>>> import numpy as np
>>> np.set_printoptions(suppress=True, linewidth=200)
>>> K = np.load("out13.npy")
>>> K
array([[ -2.,  12.,  18.,  10.],
       [  0.,  10.,  18.,  10.],
       [  0., -12., -22., -12.],
       [  0.,  12.,  22.,  12.]])
>>> # rank 3
>>> Uu, sv, VT = np.linalg.svd(K)
>>> V = VT[:(sv > 1e-8).sum()]
>>> rng = np.random.default_rng(56670)
>>> x0 = K[1] + 2 * K[0] + rng.integers(2) * np.eye(4)[2]
>>> x0
array([-4., 34., 54., 30.])
>>> np.allclose(V.T @ V @ x0, x0)
True
>>> np.round(V.T @ V, 1) + 0
array([[ 0.7, -0.3,  0. ,  0.3],
       [-0.3,  0.7,  0. ,  0.3],
       [ 0. ,  0. ,  1. ,  0. ],
       [ 0.3,  0.3,  0. ,  0.7]])
>>> np.round(np.diag(V.T @ V), 1)
array([0.7, 0.7, 1. , 0.7])
>>> np.round(np.linalg.norm(x0 - V.T @ V @ x0), 1)
np.float64(0.0)
>>> np.einsum("ij,ji->", K, K)
np.float64(12.0)
>>> round(np.linalg.eigvals(K).sum().real, 1)
np.float64(-2.0)
>>> np.round(np.linalg.eigvals(K), 1) + 0
array([-2.,  2., -2.,  0.])
>>> B = np.array([[3, 2, 3], [3, 2, 0], [3, 3, 2], [2, 2, 0]])
>>> B.T @ K.T
array([[ 104.,  104., -126.,  126.],
       [  94.,   94., -114.,  114.],
       [  30.,   36.,  -44.,   44.]])
>>> np.linalg.matrix_rank(K @ B)
np.int64(3)
>>> np.vstack([K, B.T]).shape
(7, 4)
>>> np.einsum("ik,kj->ji", K, B)
array([[ 104.,  104., -126.,  126.],
       [  94.,   94., -114.,  114.],
       [  30.,   36.,  -44.,   44.]])
>>> np.einsum("ij->j", K)
array([-2., 22., 36., 20.])
>>> np.linalg.matrix_rank(np.vstack([K, B.T]))
np.int64(4)
>>> np.einsum("ik,kj->ij", K, B)
array([[ 104.,   94.,   30.],
       [ 104.,   94.,   36.],
       [-126., -114.,  -44.],
       [ 126.,  114.,   44.]])
>>> np.einsum("ij,ij->i", K, K)
array([572., 524., 772., 772.])
>>> np.round(np.sort(np.abs(np.linalg.eigvals(K))), 1) + 0
array([0., 2., 2., 2.])
>>> round(np.linalg.det(K), 1)
np.float64(0.0)
>>> round(np.abs(np.linalg.eigvals(K)).max(), 1)
np.float64(2.0)
>>> (K - K.T) / 2
array([[  0.,   6.,   9.,   5.],
       [ -6.,   0.,  15.,  -1.],
       [ -9., -15.,   0., -17.],
       [ -5.,   1.,  17.,   0.]])
>>> K @ K
array([[ 4.,  0.,  4.,  4.],
       [ 0.,  4.,  4.,  4.],
       [ 0.,  0.,  4.,  0.],
       [ 0.,  0., -4.,  0.]])
>>> np.trace(K)
np.float64(-2.0)
>>> P = np.triu(np.array([[-2, 3, -3, -2], [2, -2, -3, 0], [-1, 1, -1, 1], [2, 1, -3, -1]]), 1) + np.eye(4)
>>> B = P @ K @ np.linalg.inv(P)
>>> round(np.linalg.det(B), 1)
np.float64(0.0)
>>> np.trace(B), np.trace(K)
(np.float64(-2.0), np.float64(-2.0))
>>> np.round(np.poly(B), 1)
array([ 1.,  2., -4., -8.,  0.])
>>> E = np.load("block5.npy")
>>> E
array([[ 1.9, -3.5, -3.1],
       [ 0.3, -0.5,  0.4],
       [-1.4,  1.3,  1.4],
       [-0.6,  1.9,  1.8],
       [-2.1,  3.8,  4.7],
       [-1.1,  2.1,  2.2],
       [-1.4,  1.9,  1.1],
       [-4. ,  5.7,  6. ],
       [ 1. , -1.3, -1. ],
       [-0.3,  0.5,  0.9],
       [-1.9,  2.7,  2.4],
       [-3.1,  4.5,  4.6],
       [-3.8,  5.8,  5.9],
       [-1.5,  1.7,  1.5],
       [ 1.4, -2.2, -2.6],
       [-0.8,  0.9,  0.5],
       [-3.1,  4.6,  4.4],
       [ 0.2,  0.4, -0.6],
       [-0.7,  1.1,  0.8],
       [-2.4,  2.8,  2.8],
       [ 1.8, -2. , -3. ],
       [-0.7,  1.3,  1.4],
       [ 3.6, -4.9, -4.9],
       [-1.9,  2.8,  2.8]])
>>> Xs = E - E.mean(axis=0)
>>> Uu, sv, VT = np.linalg.svd(Xs, full_matrices=False)
>>> round(float((sv ** 2).sum() ** 2 / (sv ** 4).sum()), 1)
1.0
>>> sv.round(1)
array([20.8,  1.8,  1.2])
>>> np.abs(Uu[:, 0]).argmax()
np.int64(22)
>>> Uu, sv, VT = np.linalg.svd(E)
>>> np.argmax(sv[:-1] / (sv[1:] + 1e-6)) + 1
np.int64(1)
>>> B = Uu[:, :1] @ np.diag(sv[:1]) @ VT[:1]
>>> np.linalg.matrix_rank(E, rtol=0.05)
np.int64(3)
>>> C = E[[12, 6]].astype(float)
>>> for _ in range(7):
...     lab = np.linalg.norm(E[:, None] - C, axis=-1).argmin(axis=1)
...     C = np.array([E[lab == j].mean(axis=0) for j in range(2)])
... 
>>> lab
array([1, 1, 1, 1, 0, 0, 1, 0, 1, 1, 0, 0, 0, 1, 1, 1, 0, 1, 1, 0, 1, 1, 1, 0])
>>> np.bincount(lab)
array([ 9, 15])
>>> W0 = np.load("layer10.npy")
>>> W0.round(1) + 0
array([[ 0.1,  0. , -0.4,  1.4, -1.4],
       [ 1.1,  1.6, -0.1,  0.4,  0.5],
       [-1.1,  0.4,  1.3,  0.9,  0.4],
       [-1.1,  1.1, -0.6, -0.8, -0.7],
       [ 0.7,  0.2,  1.3, -0.8, -1.1]])
>>> np.round(W0.T @ W0, 1) + 0
array([[4., 0., 0., 0., 0.],
       [0., 4., 0., 0., 0.],
       [0., 0., 4., 0., 0.],
       [0., 0., 0., 4., 0.],
       [0., 0., 0., 0., 4.]])
>>> np.round(W0 @ W0.T, 1) + 0
array([[4., 0., 0., 0., 0.],
       [0., 4., 0., 0., 0.],
       [0., 0., 4., 0., 0.],
       [0., 0., 0., 4., 0.],
       [0., 0., 0., 0., 4.]])
